$ ipython --no-banner

In [1]: import numpy as np

In [2]: np.set_printoptions(precision=1, suppress=True, linewidth=120, floatmode="fixed")

In [3]: rnd = lambda a: np.round(a, 1) + 0

In [4]: X = np.load("data.npy")

In [5]: print(X)
[[  5.1  -3.0  -6.3]
 [  3.3   1.5 -12.2]
 [  1.8   3.5  -9.7]
 [  2.7  -2.8  -6.2]
 [  2.0   2.7  -9.4]
 [  0.7   4.3 -10.2]
 [  1.0   3.8 -11.6]
 [  4.4  -2.2  -8.4]
 [  1.8   4.9 -12.4]
 [  3.0   3.2  -8.6]
 [  2.9   3.4 -10.9]
 [  4.1  -2.4  -7.4]
 [  3.5  -3.6  -6.4]
 [  3.4  -0.6  -6.8]
 [  4.0  -0.5  -8.2]
 [  3.5   4.3 -10.4]
 [  3.4   1.2  -6.3]
 [  4.0  -1.3  -6.4]
 [  4.7  -0.7  -7.1]
 [  4.8  -3.6  -7.0]
 [  1.7   3.1 -12.1]
 [  3.7  -2.1  -7.2]
 [  1.8  -1.8  -8.1]]

In [6]: C = X[[19, 4]].astype(float)

In [7]: for _ in range(5):
   ...:     labels = np.linalg.norm(X[:, None] - C, axis=-1).argmin(axis=1)
   ...:     C = np.array([X[labels == j].mean(axis=0) for j in range(2)])
   ...: 

In [8]: print(labels)
[0 1 1 0 1 1 1 0 1 1 1 0 0 0 0 1 0 0 0 0 1 0 0]

In [9]: print(rnd(C[1] - C[0]))
[-1.6  5.3 -3.7]

In [10]: print(rnd(C))
[[  3.8  -1.8  -7.1]
 [  2.2   3.5 -10.8]]

In [11]: print(np.bincount(labels))
[13 10]

In [12]: Y = X / np.linalg.norm(X, axis=1, keepdims=True)

In [13]: gram = Y @ Y.T

In [14]: print(rnd(np.degrees(np.arccos(np.clip(gram[16, 4], -1, 1)))))
17.1

In [15]: print((gram - 2 * np.eye(23)).round(6).argmax(axis=1))
[19  4  8 12 10  8  8 21  2 15  4 21  3 14 13  9 14 18 17  0  4  7 21]

In [16]: print(rnd(gram[16]))
[0.9 1.0 0.9 0.8 1.0 0.9 0.9 0.9 0.9 1.0 1.0 0.9 0.8 1.0 1.0 1.0 1.0 0.9 1.0 0.8 0.9 0.9 0.9]
